>>> import numpy as np
>>> import numpy.linalg as la
>>> np.set_printoptions(precision=2, suppress=True, linewidth=200)
>>> rnd = lambda a: np.round(a, 2) + 0
>>> feats = np.load("mat.npy")
>>> feats
array([[ 0., -3.,  0.,  0.],
       [-3.,  1., -3.,  0.],
       [ 0., -3.,  0., -3.],
       [ 0.,  0., -3.,  2.]])
>>> vals, vecs = la.eigh(feats)
>>> rnd(vals)
array([-4.27, -1.18,  2.88,  5.57])
>>> rnd(vecs @ np.diag(vals) @ vecs.T)
array([[ 0., -3.,  0.,  0.],
       [-3.,  1., -3.,  0.],
       [ 0., -3.,  0., -3.],
       [ 0.,  0., -3.,  2.]])
>>> rnd(vals.sum()), np.trace(feats)
(np.float64(3.0), np.float64(3.0))
>>> np.unique(vals.round(6) + 0, return_counts=True)[1]
array([1, 1, 1, 1])
>>> np.abs(vecs[:, -1]).round(6).argmax()
np.int64(1)
>>> rnd(la.svd(feats, compute_uv=False))
array([5.57, 4.27, 2.88, 1.18])
>>> rng = np.random.default_rng(947351)
>>> out = feats + rng.integers(-2, 3, (4, 3)) @ rng.integers(-2, 3, (3, 4))
>>> out
array([[ 1., -4.,  2.,  0.],
       [-1.,  0., -2.,  2.],
       [-8.,  1., -8., -7.],
       [ 1.,  0., -4.,  4.]])
>>> out - feats
array([[ 1., -1.,  2.,  0.],
       [ 2., -1.,  1.,  2.],
       [-8.,  4., -8., -4.],
       [ 1.,  0., -1.,  2.]])
>>> [round(float(la.det(feats[:i, :i])), 2) + 0 for i in range(1, 5)]
[0.0, -9.0, 0.0, 81.0]
>>> rnd(la.eigvalsh(feats).min())
np.float64(-4.27)
>>> proj = np.triu(np.array([[5, 0, 1, 0], [3, 0, 5, 0], [1, 1, 2, 3], [3, 0, 2, 0]]), 1) + np.eye(4)
>>> out = proj @ feats @ la.inv(proj)
>>> rnd(la.det(out))
np.float64(81.0)
>>> np.trace(out), np.trace(feats)
(np.float64(3.0), np.float64(3.0))
>>> la.matrix_rank(out)
np.int64(4)
>>> proj @ feats - feats @ proj
array([[  0.,  -3.,  15.,  -3.],
       [  0., -15.,  -2.,  -6.],
       [  0.,   0.,   6.,   6.],
       [  0.,   0.,   0.,   9.]])
>>> vals, vecs = la.eigh(feats)
>>> vec = np.array([-6, 3, 4, 3])
>>> vec @ feats @ vec
np.float64(-9.0)
>>> rnd(la.eigvalsh(feats[1:, 1:]))
array([-3.58,  1.48,  5.1 ])
>>> F = np.array([[-6, -3, -2, -2, 3],
...     [-8, -3, 5, 3, 4],
...     [-2, -3, 5, -5, 1],
...     [8, 4, 3, 0, -4]])
>>> rnd(la.norm(F, 2) / la.norm(F))
np.float64(0.84)
>>> np.argsort(-la.norm(F, axis=0).round(6), kind="stable")[:3]
array([0, 2, 1])
>>> m1 = np.load("test15.npy")
>>> m1
array([[5, 0, 0, 0, 0],
       [0, 0, 0, 5, 0],
       [0, 0, 3, 0, 0],
       [0, 1, 0, 4, 0],
       [0, 0, 1, 0, 1]])
>>> C2 = F.T @ F
>>> np.diag(C2)
array([168,  43,  63,  38,  42])
>>> la.matrix_rank(C2)
np.int64(4)
>>> np.trace(C2), (F ** 2).sum()
(np.int64(354), np.int64(354))
>>> np.allclose(C2, C2.T)
True
>>> rnd(la.svd(F, compute_uv=False) ** 2)
array([250.87,  63.35,  39.54,   0.24])
>>> C2
array([[168,  80, -14,  -2, -84],
       [ 80,  43, -12,  12, -40],
       [-14, -12,  63,  -6,   7],
       [ -2,  12,  -6,  38,   1],
       [-84, -40,   7,   1,  42]])
>>> rnd(np.poly(C2))
array([      1.,    -354.,   28403., -635313.,  153125.,       0.])
>>> rnd(la.det(C2.T))
np.float64(0.0)
>>> np.einsum("ij,ji->", C2, C2)
np.int64(68510)
>>> rnd(la.det(2 * C2)), rnd(la.det(C2))
(np.float64(0.0), np.float64(0.0))
>>> rnd(la.eigvals(C2).sum().real)
np.float64(354.0)
>>> rnd(la.det(C2[::-1]))
np.float64(0.0)
>>> m1.shape
(5, 5)
>>> m1.sum(axis=0)
array([5, 1, 4, 9, 1])
>>> np.count_nonzero(m1)
np.int64(7)
>>> rnd(la.norm(m1))
np.float64(8.83)
>>> np.abs(m1).max()
np.int64(5)
>>> vals, vecs = la.eig(m1)
>>> m1 @ vecs[:, 0] - vals[0] * vecs[:, 0]
array([0., 0., 0., 0., 0.])
>>> E = np.load("x.npy")
>>> E
array([[0, 3, 3],
       [0, 2, 3],
       [0, 1, 3],
       [0, 1, 3],
       [0, 1, 0],
       [0, 1, 3],
       [0, 3, 0],
       [0, 1, 3],
       [0, 1, 3],
       [0, 1, 0]])
>>> U, sigma, Vh = la.svd(E)
>>> vecs = Vh[:(sigma > 1e-8).sum()]
>>> vec = E[2] + -2 * E[3] + rng.integers(2) * np.eye(3)[1]
>>> vec
array([ 0., -1., -3.])
>>> la.matrix_rank(np.vstack([E, vec]))
np.int64(2)
>>> np.allclose(vecs.T @ vecs @ vec, vec)
True
>>> rnd(vecs.T @ vecs)
array([[0., 0., 0.],
       [0., 1., 0.],
       [0., 0., 1.]])
>>> T = np.stack([E, 2 * E, E[::-1]])
>>> np.einsum("bij,cij->bc", T, T)
array([[ 92, 184,  56],
       [184, 368, 112],
       [ 56, 112,  92]])
>>> la.matrix_rank(T.reshape(3, -1))
np.int64(2)
>>> T.sum(axis=0)
array([[ 0, 10,  9],
       [ 0,  7, 12],
       [ 0,  4, 12],
       [ 0,  6,  9],
       [ 0,  4,  3],
       [ 0,  4,  9],
       [ 0, 10,  3],
       [ 0,  4, 12],
       [ 0,  5, 12],
       [ 0,  6,  3]])
>>> rnd(la.norm(T, axis=(1, 2)))
array([ 9.59, 19.18,  9.59])
>>> np.abs(np.diag(la.qr(E)[1])) > 1e-9
array([False,  True,  True])
>>> np.allclose(E[:-1].T @ la.lstsq(E[:-1].T, E[-1])[0], E[-1])
True
>>> out = E + rng.integers(-2, 3, (10, 2)) @ rng.integers(-2, 3, (2, 3))
>>> out
array([[ 2,  1,  9],
       [ 2,  4,  1],
       [-2,  1,  1],
       [ 2,  2,  3],
       [ 1,  2, -1],
       [ 2,  1,  5],
       [ 1,  4, -1],
       [ 2,  0,  7],
       [-1,  0,  4],
       [ 1,  3, -3]])
>>> rnd(la.svd(out - E, compute_uv=False))
array([9.56, 5.44, 0.  ])
>>> la.matrix_rank(out - E, tol=1e-8)
np.int64(2)
>>> out - E
array([[ 2, -2,  6],
       [ 2,  2, -2],
       [-2,  0, -2],
       [ 2,  1,  0],
       [ 1,  1, -1],
       [ 2,  0,  2],
       [ 1,  1, -1],
       [ 2, -1,  4],
       [-1, -1,  1],
       [ 1,  2, -3]])
>>> W0 = np.load("w.npy")
>>> W0
array([[40,  3,  0,  0,  1,  3,  3,  0,  2],
       [ 3, 23,  2,  1,  3,  2,  0,  0,  1],
       [ 2,  2,  2,  2,  3,  1,  2,  1,  1],
       [ 3,  0,  3,  0,  2,  2,  0,  0,  0],
       [ 3,  2,  1,  3, 20,  1,  0,  0,  0],
       [ 3,  2,  3,  2,  1,  3,  1,  1,  2],
       [ 2,  2,  1,  1,  0,  2,  1,  3,  1],
       [ 0,  3,  2,  1,  1,  1,  1, 40,  3],
       [ 0,  3,  1,  1,  1,  2,  1,  3, 42]])
>>> O, r_ = la.qr(W0)
>>> rnd(np.abs(np.diag(r_)))
array([40.55, 23.35,  4.96,  3.16, 11.81,  1.76,  1.04, 33.08, 23.53])
>>> rnd(O.T @ O)
array([[1., 0., 0., 0., 0., 0., 0., 0., 0.],
       [0., 1., 0., 0., 0., 0., 0., 0., 0.],
       [0., 0., 1., 0., 0., 0., 0., 0., 0.],
       [0., 0., 0., 1., 0., 0., 0., 0., 0.],
       [0., 0., 0., 0., 1., 0., 0., 0., 0.],
       [0., 0., 0., 0., 0., 1., 0., 0., 0.],
       [0., 0., 0., 0., 0., 0., 1., 0., 0.],
       [0., 0., 0., 0., 0., 0., 0., 1., 0.],
       [0., 0., 0., 0., 0., 0., 0., 0., 1.]])
>>> np.allclose(r_.T @ r_, W0.T @ W0)
True
>>> C2 = W0.T @ W0
>>> np.diag(C2)
array([1644,  572,   33,   21,  426,   37,   17, 1620, 1784])
>>> out = la.inv(W0)
>>> rnd(W0 @ out)
array([[1., 0., 0., 0., 0., 0., 0., 0., 0.],
       [0., 1., 0., 0., 0., 0., 0., 0., 0.],
       [0., 0., 1., 0., 0., 0., 0., 0., 0.],
       [0., 0., 0., 1., 0., 0., 0., 0., 0.],
       [0., 0., 0., 0., 1., 0., 0., 0., 0.],
       [0., 0., 0., 0., 0., 1., 0., 0., 0.],
       [0., 0., 0., 0., 0., 0., 1., 0., 0.],
       [0., 0., 0., 0., 0., 0., 0., 1., 0.],
       [0., 0., 0., 0., 0., 0., 0., 0., 1.]])
>>> rnd(la.inv(out))
array([[40.,  3.,  0.,  0.,  1.,  3.,  3.,  0.,  2.],
       [ 3., 23.,  2.,  1.,  3.,  2.,  0.,  0.,  1.],
       [ 2.,  2.,  2.,  2.,  3.,  1.,  2.,  1.,  1.],
       [ 3.,  0.,  3.,  0.,  2.,  2.,  0.,  0.,  0.],
       [ 3.,  2.,  1.,  3., 20.,  1.,  0.,  0.,  0.],
       [ 3.,  2.,  3.,  2.,  1.,  3.,  1.,  1.,  2.],
       [ 2.,  2.,  1.,  1.,  0.,  2.,  1.,  3.,  1.],
       [ 0.,  3.,  2.,  1.,  1.,  1.,  1., 40.,  3.],
       [ 0.,  3.,  1.,  1.,  1.,  2.,  1.,  3., 42.]])
>>> np.allclose(out, W0.T)
False
>>> vec = np.array([1, 1, 2, 1, 2, 3, 2, 2, 2])
>>> rhs = W0 @ vec
>>> beta, lr = np.zeros(9), 1 / la.norm(W0, 2) ** 2
>>> for i in range(150):
...     beta -= lr * W0.T @ (W0 @ beta - rhs)
...     if i % 50 == 0: print(i, round(la.norm(W0 @ beta - rhs), 2))
... 
0 40.58
50 8.25
100 3.87
>>> rnd(beta)
array([1.15, 1.02, 2.41, 1.5 , 1.94, 2.1 , 0.99, 2.02, 2.05])
>>> M = np.loadtxt("block9.csv", delimiter=",")
>>> M
array([[20.5 ,  3.14, 16.38, 14.04, 24.36,  3.53, 22.14],
       [20.68,  4.7 , 14.4 , 12.46, 22.79,  1.88, 22.66],
       [20.18,  3.83, 14.75, 11.68, 25.83,  2.27, 21.69],
       [23.11,  3.95, 14.49, 14.03, 24.16,  4.32, 21.65],
       [22.48,  3.58, 15.07, 12.5 , 22.67,  3.36, 19.01],
       [21.24,  3.41, 13.62, 11.49, 24.05,  0.4 , 20.3 ],
       [22.36,  2.49, 14.83, 12.37, 25.42,  3.21, 20.28],
       [20.1 ,  2.77, 16.26, 11.72, 23.98,  2.52, 19.63],
       [20.17,  2.28, 15.77, 12.39, 25.07,  3.14, 20.09],
       [21.07,  2.8 , 15.74, 12.56, 24.85,  4.8 , 20.77],
       [20.34,  3.92, 14.05, 11.93, 23.74,  3.59, 21.87],
       [20.9 ,  4.13, 15.23, 10.83, 25.11,  2.55, 23.14],
       [21.16,  2.11, 14.61, 12.47, 24.32,  3.28, 22.77],
       [20.19,  1.83, 15.1 , 13.1 , 24.28,  2.66, 20.51],
       [21.79,  1.43, 14.71, 11.37, 24.9 ,  3.44, 21.83],
       [19.13,  1.85, 16.87, 10.47, 23.92,  2.39, 21.01],
       [20.55,  2.01, 15.55, 11.82, 25.54,  2.9 , 21.3 ],
       [21.05,  4.15, 14.26, 11.93, 24.39,  3.84, 20.14],
       [19.67,  4.21, 14.18, 12.68, 25.48,  3.38, 21.82],
       [21.9 ,  2.76, 14.6 , 12.14, 23.52,  2.89, 21.82],
       [21.87,  4.55, 12.55, 13.03, 22.32,  4.65, 19.89],
       [22.97,  2.11, 13.55, 13.17, 23.52,  2.15, 20.69],
       [22.27,  2.6 , 14.04, 14.04, 23.53,  2.14, 20.17],
       [22.24,  2.94, 16.18, 10.8 , 23.32,  0.96, 21.5 ],
       [20.53,  4.09, 14.8 , 12.74, 22.24,  2.38, 22.84],
       [20.33,  3.39, 14.57, 12.64, 24.41,  2.69, 21.22],
       [20.56,  3.15, 14.98, 10.46, 23.81,  2.69, 19.46],
       [20.8 ,  4.28, 13.24, 12.24, 23.58,  4.96, 20.09]])
>>> U, sigma, Vh = la.svd(M)
>>> rnd(sigma)
array([228.13,   7.53,   5.89,   5.59,   4.21,   3.79,   3.47])
>>> np.argmax(sigma[:-1] / (sigma[1:] + 1e-6)) + 1
np.int64(1)
>>> out = U[:, :1] @ np.diag(sigma[:1]) @ Vh[:1]
>>> la.matrix_rank(out)
np.int64(1)
>>> rnd(la.norm(M - out) / la.norm(M))
np.float64(0.06)
>>> la.matrix_rank(M, rtol=0.05)
np.int64(1)
>>> C2 = np.cov(M, rowvar=False)
>>> rnd(np.polyfit(M[:, 2], M[:, 0], 1))
array([-0.38, 26.68])
>>> rnd(np.median(M, axis=0))
array([20.85,  3.14, 14.73, 12.38, 24.1 ,  2.9 , 21.12])
>>> np.argwhere(np.triu(np.abs(np.corrcoef(M.T)) > 0.8, 1))
array([], shape=(0, 2), dtype=int64)
>>> rnd(M.std(axis=0))
array([0.99, 0.91, 0.97, 0.95, 0.94, 1.02, 1.09])
>>> rnd(la.eigvalsh(C2)[::-1])
array([2.11, 1.32, 1.19, 0.99, 0.62, 0.48, 0.32])
>>> C2.shape
(7, 7)
>>> labels = M[:, 1] > np.median(M[:, 1])
>>> u = M[labels].mean(axis=0) - M[~labels].mean(axis=0)
>>> (((M - M.mean(axis=0)) @ u > 0) == labels).mean()
np.float64(1.0)
>>> rnd(u)
array([-0.19,  1.59, -1.  , -0.13, -0.43,  0.21,  0.09])
>>> A = np.loadtxt("case6.csv", delimiter=",")
>>> A
array([[1., 0., 0.],
       [7., 1., 0.],
       [7., 8., 1.]])
>>> (A - A.T) / 2
array([[ 0. , -3.5, -3.5],
       [ 3.5,  0. , -4. ],
       [ 3.5,  4. ,  0. ]])
>>> np.allclose(A, A.T)
False
>>> rnd(np.sort(np.abs(la.eigvals(A))))
array([1., 1., 1.])
>>> out = A / la.norm(A, axis=1, keepdims=True)
>>> C2 = out @ out.T
>>> (np.abs(C2) > 0.9).astype(int)
array([[1, 1, 0],
       [1, 1, 0],
       [0, 0, 1]])
>>> (C2 - 2 * np.eye(3)).round(6).argmax(axis=1)
array([1, 0, 1])
>>> rnd(C2[0])
array([1.  , 0.99, 0.66])
>>> vals, vecs = la.eig(A)
>>> rnd(np.sort(la.eigvals(A @ A)))
array([1., 1., 1.])
>>> vals
array([1., 1., 1.])
>>> A @ vecs[:, 0] - vals[0] * vecs[:, 0]
array([0., 0., 0.])
>>> rnd(np.sort(la.eigvals(A.T)))
array([1., 1., 1.])
>>> np.prod(vals)
np.float64(1.0)
>>> theta = np.radians(36)
>>> r_ = np.eye(3)
>>> r_[0, 0] = r_[1, 1] = np.cos(theta)
>>> r_[0, 1], r_[1, 0] = -np.sin(theta), np.sin(theta)
>>> rnd(r_)
array([[ 0.81, -0.59,  0.  ],
       [ 0.59,  0.81,  0.  ],
       [ 0.  ,  0.  ,  1.  ]])
>>> out = A @ r_.T
>>> rnd(out)
array([[ 0.81,  0.59,  0.  ],
       [ 5.08,  4.92,  0.  ],
       [ 0.96, 10.59,  1.  ]])
>>> rnd(la.det(r_)), rnd(np.trace(r_))
(np.float64(1.0), np.float64(2.62))
>>> rnd(np.abs(out - A).max(axis=0))
array([6.04, 3.92, 0.  ])
>>> np.allclose(la.norm(A, axis=1), la.norm(out, axis=1))
True
